$ python -q
>>> import numpy as np
>>> np.set_printoptions(precision=1, suppress=True, linewidth=200, floatmode="fixed")
>>> rd = lambda a: np.round(a, 1) + 0
>>> data = np.array([[-2, -2, -10, -1, 0, -12],
...     [-2, -8, 10, -14, -2, 6],
...     [-10, 10, -12, -10, 13, -12],
...     [-1, -14, -10, -18, 7, -13],
...     [0, -2, 13, 7, -18, 8],
...     [-12, 6, -12, -13, 8, -16]])
>>> left, s, vt = np.linalg.svd(data)
>>> print(np.argmax(s[:-1] / (s[1:] + 1e-6)) + 1)
5
>>> print(rd(s))
[50.6 25.8 16.2 13.7  0.2  0.0]
>>> M2 = left[:, :5] @ np.diag(s[:5]) @ vt[:5]
>>> print(np.linalg.matrix_rank(data, rtol=0.05))
4
>>> print(rd(M2))
[[ -2.0  -2.0 -10.0  -1.0   0.0 -12.0]
 [ -2.0  -8.0  10.0 -14.0  -2.0   6.0]
 [-10.0  10.0 -12.0 -10.0  13.0 -12.0]
 [ -1.0 -14.0 -10.0 -18.0   7.0 -13.0]
 [  0.0  -2.0  13.0   7.0 -18.0   8.0]
 [-12.0   6.0 -12.0 -13.0   8.0 -16.0]]
>>> print(rd(np.linalg.norm(data - M2, 2)), rd(s[5]))
0.0 0.0
>>> print(np.linalg.matrix_rank(M2))
5
>>> X = np.load("block7.npy")
>>> print(X)
[[ 0  0  0  0]
 [ 0 -3  2  3]
 [ 2 -2 -1 -1]
 [ 2 -2 -1 -1]
 [-1 -1  2  2]
 [-2 -1  2  1]
 [ 0 -3  1  0]
 [ 1 -2  0  1]
 [ 0  0  0  0]
 [ 2 -2 -1 -1]
 [ 0  0  0  0]
 [ 0 -3  1  0]
 [ 0  0  0  0]
 [ 0  0  0  0]
 [-3 -2  4  3]
 [ 0  0  0  0]
 [ 0 -3  2  3]
 [-3 -2  4  3]
 [ 2 -2 -1 -1]
 [ 0 -3  1  0]
 [ 0  0  0  0]
 [ 0  0  0  0]
 [ 3 -4 -1  0]
 [-2 -1  2  1]
 [ 0  0  0  0]
 [ 0  0  0  0]
 [ 0  0  0  0]
 [-1 -1  2  2]
 [ 0  0  0  0]
 [ 1 -2  0  1]
 [ 0  0  0  0]
 [ 2 -2 -1 -1]]
>>> cov = np.cov(X, rowvar=False)
>>> print(rd(np.polyfit(X[:, 1], X[:, 3], 1)))
[-0.2  0.2]
>>> print(rd(np.linalg.eigvalsh(cov)[::-1]))
[4.6 1.9 0.3 0.0]
>>> print(np.median(X, axis=0))
[ 0.0 -1.0  0.0  0.0]
>>> cen = (X - X.mean(axis=0)) / X.std(axis=0)
>>> print(np.argwhere(np.abs(cen) > 2))
[[ 1  3]
 [14  0]
 [14  2]
 [14  3]
 [16  3]
 [17  0]
 [17  2]
 [17  3]
 [22  0]
 [22  1]]
>>> beta = np.linalg.lstsq(np.delete(cen, 1, axis=1), cen[:, 1])[0]
>>> print(np.abs(beta).argmax())
1
>>> print(rd(beta))
[-2.3 -2.8  0.7]
>>> print(rd(1 - np.var(cen[:, 1] - np.delete(cen, 1, axis=1) @ beta)))
0.9
>>> cen = X - X.mean(axis=0)
>>> left, s, vt = np.linalg.svd(cen, full_matrices=False)
>>> print(rd(np.abs(vt[-1])))
[0.6 0.3 0.7 0.2]
>>> print((np.sign(left[:, 0]) == np.sign(left[0, 0])).astype(int))
[1 0 1 1 0 0 0 1 1 1 1 0 1 1 0 1 0 0 1 0 1 1 1 0 1 1 1 0 1 1 1 1]
>>> print(np.abs(vt[0]).argmax())
2
>>> print(rd(s ** 2 / (s ** 2).sum()))
[0.7 0.3 0.0 0.0]
>>> print(rd((s ** 2).sum() ** 2 / (s ** 4).sum()))
1.9
>>> m1 = np.load("sample0.npy")
>>> print(m1)
[[ 1 -1 -4  6  6  0]
 [ 0  1 -1 -4  6  6]
 [ 6  0  1 -1 -4  6]
 [ 6  6  0  1 -1 -4]
 [-4  6  6  0  1 -1]
 [-1 -4  6  6  0  1]]
>>> t3 = np.stack([m1, 4 * m1, m1[::-1]])
>>> print(np.linalg.matrix_rank(t3.reshape(3, -1)))
2
>>> print(t3.shape)
(3, 6, 6)
>>> print(rd(np.linalg.norm(t3, axis=(1, 2))))
[23.2 93.0 23.2]
>>> x = np.array([2, 2, -1, 1, 3, 2])
>>> y = m1 @ x
>>> beta, lr = np.zeros(6), 1 / np.linalg.norm(m1, 2) ** 2
>>> for i in range(6):
...     beta -= lr * m1.T @ (m1 @ beta - y)
...     if i % 1 == 0: print(i, round(np.linalg.norm(m1 @ beta - y), 1))
... 
0 15.9
1 8.0
2 4.2
3 2.2
4 1.3
5 0.9
>>> print(rd(beta))
[ 2.1  1.8 -0.9  0.8  3.1  1.8]
>>> x = np.array([-1, -1, 1, -3, 2, -2])
>>> a = np.maximum(m1 @ x, 0)
>>> print(rd(np.tanh(m1 @ x)))
[-1.0  1.0 -1.0 -1.0  1.0 -1.0]
>>> print(np.maximum(m1 @ x, 0) - np.maximum(-m1 @ x, 0))
[-10  10 -22  -9   8  -9]
>>> print(m1 * (a > 1e-9)[:, None])
[[ 0  0  0  0  0  0]
 [ 0  1 -1 -4  6  6]
 [ 0  0  0  0  0  0]
 [ 0  0  0  0  0  0]
 [-4  6  6  0  1 -1]
 [ 0  0  0  0  0  0]]
>>> K = np.loadtxt("x.csv", delimiter=",")
>>> print(rd(K))
[[ 1.0  0.0  0.0  0.0]
 [ 0.0  0.7  0.0 -0.7]
 [ 0.0  0.0  1.0  0.0]
 [ 0.0  0.7  0.0  0.7]]
>>> print(rd(np.linalg.det(K)))
1.0
>>> print((np.linalg.matrix_power((K != 0) + (K.T != 0) + np.eye(4), 4) > 0).astype(int))
[[1 0 0 0]
 [0 1 0 1]
 [0 0 1 0]
 [0 1 0 1]]
>>> t3 = np.stack([K, -2 * K, K[::-1]])
>>> print(t3.shape)
(3, 4, 4)
>>> print(np.linalg.matrix_rank(t3))
[4 4 4]
>>> print(rd(np.linalg.det(t3)))
[ 1.0 16.0  1.0]
>>> print(rd(np.linalg.norm(t3, axis=(1, 2))))
[2.0 4.0 2.0]
>>> print(np.linalg.matrix_rank(data, rtol=0.1))
4
>>> print(np.linalg.cond(data) > 100)
True
>>> print(np.argsort(-np.linalg.norm(data, axis=0).round(6), kind="stable")[:3])
[3 5 2]
>>> f = np.array([-2, -2])
>>> print(rd(np.array([np.convolve(row, f, "same") for row in K])))
[[-2.0 -2.0  0.0  0.0]
 [ 0.0 -1.4 -1.4  1.4]
 [ 0.0  0.0 -2.0 -2.0]
 [ 0.0 -1.4 -1.4 -1.4]]
